$ ipython --no-banner

In [1]: import numpy as np

In [2]: np.set_printoptions(precision=3, suppress=True, linewidth=160)

In [3]: rd = lambda a: np.round(a, 3) + 0

In [4]: m1 = np.load("block14.npy")

In [5]: m1
Out[5]: 
array([[-0.028, -0.34 , -0.569,  0.581, -0.299, -0.55 ,  0.252, -0.557],
       [ 0.07 ,  0.887,  1.769, -1.689,  0.883,  1.724, -0.885,  1.777],
       [-0.092,  0.821,  1.523, -1.462,  0.754,  1.532, -0.804,  1.429],
       [-0.006,  0.909,  1.917, -1.889,  1.072,  1.981, -1.048,  1.943],
       [ 0.001,  0.055,  0.064, -0.086, -0.023,  0.012,  0.072, -0.066],
       [-0.036, -0.057,  0.002,  0.051, -0.066, -0.046,  0.   , -0.154],
       [ 0.017, -0.402, -0.997,  1.042, -0.42 , -0.977,  0.518, -0.932],
       [ 0.04 , -0.716, -1.443,  1.487, -0.671, -1.483,  0.623, -1.484],
       [ 0.028,  0.851,  1.66 , -1.689,  0.847,  1.583, -0.85 ,  1.591],
       [-0.045, -0.694, -1.305,  1.333, -0.763, -1.334,  0.627, -1.353],
       [-0.025, -0.303, -0.433,  0.47 , -0.242, -0.476,  0.283, -0.421],
       [ 0.054, -0.63 , -1.409,  1.411, -0.793, -1.428,  0.68 , -1.358],
       [-0.094,  0.121,  0.253, -0.242,  0.145,  0.321, -0.112,  0.272],
       [ 0.016, -0.94 , -2.046,  1.929, -1.031, -1.945,  1.078, -2.018],
       [ 0.004,  1.058,  2.08 , -1.977,  1.051,  2.068, -1.023,  2.103],
       [-0.046,  0.921,  1.841, -1.887,  0.89 ,  1.838, -0.923,  1.877],
       [ 0.01 ,  1.094,  2.277, -2.25 ,  1.15 ,  2.168, -1.13 ,  2.21 ],
       [-0.073, -1.567, -3.063,  3.125, -1.542, -3.039,  1.582, -3.107],
       [-0.062,  0.983,  2.027, -2.05 ,  1.146,  2.042, -0.964,  2.135],
       [ 0.098, -0.95 , -1.871,  2.02 , -0.859, -1.878,  0.929, -1.903],
       [-0.035, -0.591, -1.235,  1.15 , -0.625, -1.195,  0.52 , -1.254],
       [-0.047, -1.746, -3.552,  3.517, -1.785, -3.568,  1.812, -3.577],
       [ 0.05 ,  0.298,  0.494, -0.591,  0.249,  0.649, -0.33 ,  0.6  ],
       [-0.019, -1.016, -2.228,  2.17 , -1.073, -2.149,  1.052, -2.154],
       [-0.001,  0.16 ,  0.401, -0.24 ,  0.189,  0.313, -0.113,  0.336],
       [-0.066, -0.364, -0.638,  0.693, -0.222, -0.674,  0.319, -0.606],
       [ 0.043,  0.555,  0.933, -0.928,  0.572,  0.997, -0.567,  0.938],
       [ 0.003,  1.317,  2.583, -2.698,  1.26 ,  2.552, -1.226,  2.523],
       [ 0.005,  2.316,  4.685, -4.58 ,  2.231,  4.667, -2.364,  4.588],
       [ 0.019,  0.013,  0.034,  0.008,  0.066,  0.07 , -0.022,  0.004],
       [-0.058, -0.329, -0.54 ,  0.633, -0.316, -0.532,  0.378, -0.594],
       [-0.028,  1.847,  3.586, -3.48 ,  1.821,  3.559, -1.798,  3.579],
       [ 0.073,  0.968,  1.82 , -1.953,  0.952,  1.892, -1.03 ,  1.82 ],
       [-0.016,  0.469,  1.01 , -1.048,  0.403,  0.984, -0.579,  1.055]])

In [6]: P = m1 @ np.linalg.solve(m1.T @ m1, m1.T)

In [7]: rd(np.linalg.eigvalsh(P))
Out[7]: array([0., 0., 0., 0., 0., 0., 0., 0., 0., 0., 0., 0., 0., 0., 0., 0., 0., 0., 0., 0., 0., 0., 0., 0., 0., 0., 1., 1., 1., 1., 1., 1., 1., 1.])
